% ipython --no-banner

In [1]: import numpy as np

In [2]: np.set_printoptions(precision=1, suppress=True, linewidth=120, floatmode="fixed")

In [3]: arr = np.loadtxt("data.csv", delimiter=",")

In [4]: arr
Out[4]: 
array([[ -5.0,  -6.1,   2.1,   2.3,  -2.4,   2.3,  10.1,  -1.3,  -1.9,   2.4,   7.1],
       [  2.5,   4.4,   0.3,   1.2,   1.6,  -2.4,  -4.0,   0.7,  -0.6,  -0.2,  -6.0],
       [ -6.7,  -2.1,  -1.3,  -0.2,   6.3,  -4.6,  -0.4,  -4.5,  -4.7,   0.0,  -5.0],
       [ -0.6,  -5.8,   1.0,   3.7,  -4.0,   3.0,   5.7,  -6.4,  -3.5,  -4.0,   2.5],
       [ -0.4,  -3.2,  -4.2,  -7.0,  -1.1,   3.8,  -3.0,   0.1,   5.1,  -2.2,   7.1],
       [  3.7,  -1.7,  -1.9,  -1.5,  -3.8,   4.0,  -1.5,  -2.0,   1.9,  -4.4,   3.1],
       [ -1.3,   2.4,   2.5,   5.4,   2.5,  -4.4,   1.2,  -1.2,  -4.9,   1.6,  -7.5],
       [  4.9,  -0.6,  -1.6,  -0.2,  -3.6,   3.4,  -2.8,  -2.5,   1.2,  -5.2,   0.7],
       [  3.3,   1.0,  -2.1,  -1.1,  -0.1,   0.6,  -5.0,  -2.2,   0.5,  -4.1,  -2.9],
       [ -0.2,  -1.5,   1.2,   4.6,  -0.6,  -0.7,   2.1,  -4.9,  -4.7,  -2.9,  -3.6],
       [  1.4,   2.4,  -4.6,  -6.0,   4.2,  -1.8, -10.1,  -0.8,   2.1,  -3.2,  -4.7],
       [  1.7,   3.7,  -4.7,  -9.7,   3.0,   0.2,  -9.4,   6.0,   7.8,   0.9,   1.9],
       [ -5.9,  -3.0,   3.8,   1.3,  -1.2,   1.0,  10.8,   4.5,   0.2,   7.8,   8.7],
       [  1.3,   6.1,   1.8,   3.4,   3.4,  -5.0,  -2.9,   2.5,  -2.3,   2.4,  -9.0],
       [ -4.7,  -6.2,   2.0,   3.4,  -2.2,   1.7,   9.1,  -3.5,  -3.5,   0.7,   4.9],
       [ -1.6,  -1.0,  -0.2,  -2.3,  -0.5,   1.5,   2.1,   3.0,   2.3,   2.4,   4.7],
       [ -4.5,   0.4,  -0.4,   1.6,   6.2,  -5.6,  -1.8,  -3.6,  -5.0,   0.2,  -8.1],
       [ -7.5,  -7.8,   2.7,   3.0,  -2.0,   2.0,  12.3,  -3.0,  -3.5,   2.6,   7.8],
       [ -2.9,   2.9,   0.0,  -1.3,   5.0,  -4.4,  -2.2,   2.3,  -0.7,   3.5,  -4.0],
       [ -7.5,  -4.0,   2.3,  -0.6,   0.3,   0.5,   9.3,   3.5,   0.2,   7.1,   8.4],
       [ -3.2,  -1.8,  -3.1,  -3.9,   3.3,  -1.2,  -2.9,  -2.1,  -0.1,  -1.5,  -0.7],
       [  2.1,   2.2,   2.4,   1.3,  -2.2,   0.9,   2.1,   4.7,   2.2,   3.7,   2.3]])

In [5]: idx = arr[:, 5] > np.median(arr[:, 5])

In [6]: f = arr[idx].mean(axis=0) - arr[~idx].mean(axis=0)

In [7]: f
Out[7]: array([ 0.7, -4.1,  0.9,  0.8, -5.3,  4.9,  5.5, -0.6,  1.3, -0.7,  7.7])

In [8]: round(float((((arr - arr.mean(axis=0)) @ f > 0) == idx).mean()), 1)
Out[8]: 0.9

In [9]: idx.astype(int)
Out[9]: array([1, 0, 0, 1, 1, 1, 0, 1, 1, 0, 0, 0, 1, 0, 1, 1, 0, 1, 0, 0, 0, 1])

In [10]: ((arr - arr.mean(axis=0)) @ f > 0).astype(int)
Out[10]: array([1, 0, 0, 1, 1, 1, 0, 1, 0, 0, 0, 0, 1, 0, 1, 1, 0, 1, 0, 1, 0, 1])

In [11]: B = arr / np.sqrt((arr ** 2).mean(axis=1, keepdims=True))

In [12]: print(np.linalg.matrix_rank(arr - arr.mean(axis=1, keepdims=True)))
10

In [13]: np.linalg.matrix_rank(B) == np.linalg.matrix_rank(arr)
Out[13]: np.True_

In [14]: print(np.linalg.norm(B, axis=1))
[3.3 3.3 3.3 3.3 3.3 3.3 3.3 3.3 3.3 3.3 3.3 3.3 3.3 3.3 3.3 3.3 3.3 3.3 3.3 3.3 3.3 3.3]

In [15]: x = np.array([0, 2, 1, 1, 1, 2, 0, 1, 2, 0, 1])

In [16]: rhs = arr @ x

In [17]: np.round(np.linalg.solve(arr.T @ arr, arr.T @ rhs), 1) + 0
Out[17]: array([0.0, 2.0, 1.0, 1.0, 1.0, 2.0, 0.0, 1.0, 2.0, 0.0, 1.0])

In [18]: np.round(np.linalg.pinv(arr) @ arr, 1) + 0
Out[18]: 
array([[1.0, 0.0, 0.0, 0.0, 0.0, 0.0, 0.0, 0.0, 0.0, 0.0, 0.0],
       [0.0, 1.0, 0.0, 0.0, 0.0, 0.0, 0.0, 0.0, 0.0, 0.0, 0.0],
       [0.0, 0.0, 1.0, 0.0, 0.0, 0.0, 0.0, 0.0, 0.0, 0.0, 0.0],
       [0.0, 0.0, 0.0, 1.0, 0.0, 0.0, 0.0, 0.0, 0.0, 0.0, 0.0],
       [0.0, 0.0, 0.0, 0.0, 1.0, 0.0, 0.0, 0.0, 0.0, 0.0, 0.0],
       [0.0, 0.0, 0.0, 0.0, 0.0, 1.0, 0.0, 0.0, 0.0, 0.0, 0.0],
       [0.0, 0.0, 0.0, 0.0, 0.0, 0.0, 1.0, 0.0, 0.0, 0.0, 0.0],
       [0.0, 0.0, 0.0, 0.0, 0.0, 0.0, 0.0, 1.0, 0.0, 0.0, 0.0],
       [0.0, 0.0, 0.0, 0.0, 0.0, 0.0, 0.0, 0.0, 1.0, 0.0, 0.0],
       [0.0, 0.0, 0.0, 0.0, 0.0, 0.0, 0.0, 0.0, 0.0, 1.0, 0.0],
       [0.0, 0.0, 0.0, 0.0, 0.0, 0.0, 0.0, 0.0, 0.0, 0.0, 1.0]])

In [19]: rng = np.random.default_rng(1)

In [20]: rhs = rhs + 0.1 * rng.normal(size=22)

In [21]: print(rhs)
[ -3.6   0.7 -27.5 -15.9   6.4   2.3 -12.2   0.9  -4.2 -17.1  -6.5  20.0  13.4  -0.3 -11.4  10.4 -24.7 -10.1  -2.5
   7.3 -12.7  19.1]

In [22]: coef, *_ = np.linalg.lstsq(arr, rhs)

In [23]: print(coef.round())
[-0.0  2.0  1.0  1.0  1.0  2.0  0.0  1.0  2.0 -0.0  1.0]

In [24]: print(round(np.linalg.norm(rhs - arr @ coef), 1))
0.1

In [25]: cent = arr[[4, 13]].astype(float)

In [26]: for _ in range(3):
    ...:     idx = np.linalg.norm(arr[:, None] - cent, axis=-1).argmin(axis=1)
    ...:     cent = np.array([arr[idx == j].mean(axis=0) for j in range(2)])
    ...: 

In [27]: print(idx)
[0 1 1 0 0 0 1 1 1 1 1 1 0 1 0 0 1 0 1 0 1 0]

In [28]: np.abs(cent[1] - cent[0]).argmax()
Out[28]: np.int64(10)

In [29]: cent[1] - cent[0]
Out[29]: array([ 2.4,  5.1, -2.0, -0.9,  4.5, -4.2, -8.9, -0.8, -0.9, -2.3, -9.7])

In [30]: A = np.load("case14.npy")

In [31]: A
Out[31]: 
array([[-2, -1,  0,  1,  2,  3,  4,  5],
       [ 6,  7,  8,  9, 10, 11, 12, 13],
       [14, 15, 16, 17, 18, 19, 20, 21],
       [22, 23, 24, 25, 26, 27, 28, 29],
       [30, 31, 32, 33, 34, 35, 36, 37],
       [38, 39, 40, 41, 42, 43, 44, 45]])

In [32]: print(np.round(np.linalg.svd(A, compute_uv=False), 1) + 0)
[177.0   8.5   0.0   0.0   0.0   0.0]

In [33]: A.shape
Out[33]: (6, 8)

In [34]: A - A[0]
Out[34]: 
array([[ 0,  0,  0,  0,  0,  0,  0,  0],
       [ 8,  8,  8,  8,  8,  8,  8,  8],
       [16, 16, 16, 16, 16, 16, 16, 16],
       [24, 24, 24, 24, 24, 24, 24, 24],
       [32, 32, 32, 32, 32, 32, 32, 32],
       [40, 40, 40, 40, 40, 40, 40, 40]])

In [35]: A.sum(axis=0)
Out[35]: array([108, 114, 120, 126, 132, 138, 144, 150])

In [36]: np.count_nonzero(A)
Out[36]: np.int64(47)

In [37]: A[:, 8]
---------------------------------------------------------------------------
IndexError                                Traceback (most recent call last)
Cell In[37], line 1
----> 1 A[:, 8]

IndexError: index 8 is out of bounds for axis 1 with size 8

In [38]: print(round(np.linalg.norm(A), 1))
177.2

In [39]: np.unravel_index(np.abs(A).argmax(), A.shape)
Out[39]: (np.int64(5), np.int64(7))

In [40]: np.abs(A).max()
Out[40]: np.int64(45)

In [41]: np.zeros(6, 8)
---------------------------------------------------------------------------
TypeError                                 Traceback (most recent call last)
Cell In[41], line 1
----> 1 np.zeros(6, 8)

TypeError: Cannot interpret '8' as a data type

In [42]: T = np.stack([A, 4 * A, A[::-1]])

In [43]: T.shape
Out[43]: (3, 6, 8)

In [44]: print((T @ A.T).shape)
(3, 6, 6)

In [45]: np.linalg.matrix_rank(T.reshape(3, -1))
Out[45]: np.int64(2)

In [46]: left, sig, Vh = np.linalg.svd(A)

In [47]: np.argmax(sig[:-1] / (sig[1:] + 1e-6)) + 1
Out[47]: np.int64(2)

In [48]: B = left[:, :2] @ np.diag(sig[:2]) @ Vh[:2]

In [49]: print(round(float(np.abs(A - B).max()), 1))
0.0

In [50]: B.round(1) + 0
Out[50]: 
array([[-2.0, -1.0,  0.0,  1.0,  2.0,  3.0,  4.0,  5.0],
       [ 6.0,  7.0,  8.0,  9.0, 10.0, 11.0, 12.0, 13.0],
       [14.0, 15.0, 16.0, 17.0, 18.0, 19.0, 20.0, 21.0],
       [22.0, 23.0, 24.0, 25.0, 26.0, 27.0, 28.0, 29.0],
       [30.0, 31.0, 32.0, 33.0, 34.0, 35.0, 36.0, 37.0],
       [38.0, 39.0, 40.0, 41.0, 42.0, 43.0, 44.0, 45.0]])

In [51]: round(float(np.linalg.norm(A - B, 2)), 1), round(sig[2], 1)
Out[51]: (0.0, np.float64(0.0))

In [52]: np.linalg.matrix_rank(A, rtol=0.05)
Out[52]: np.int64(1)
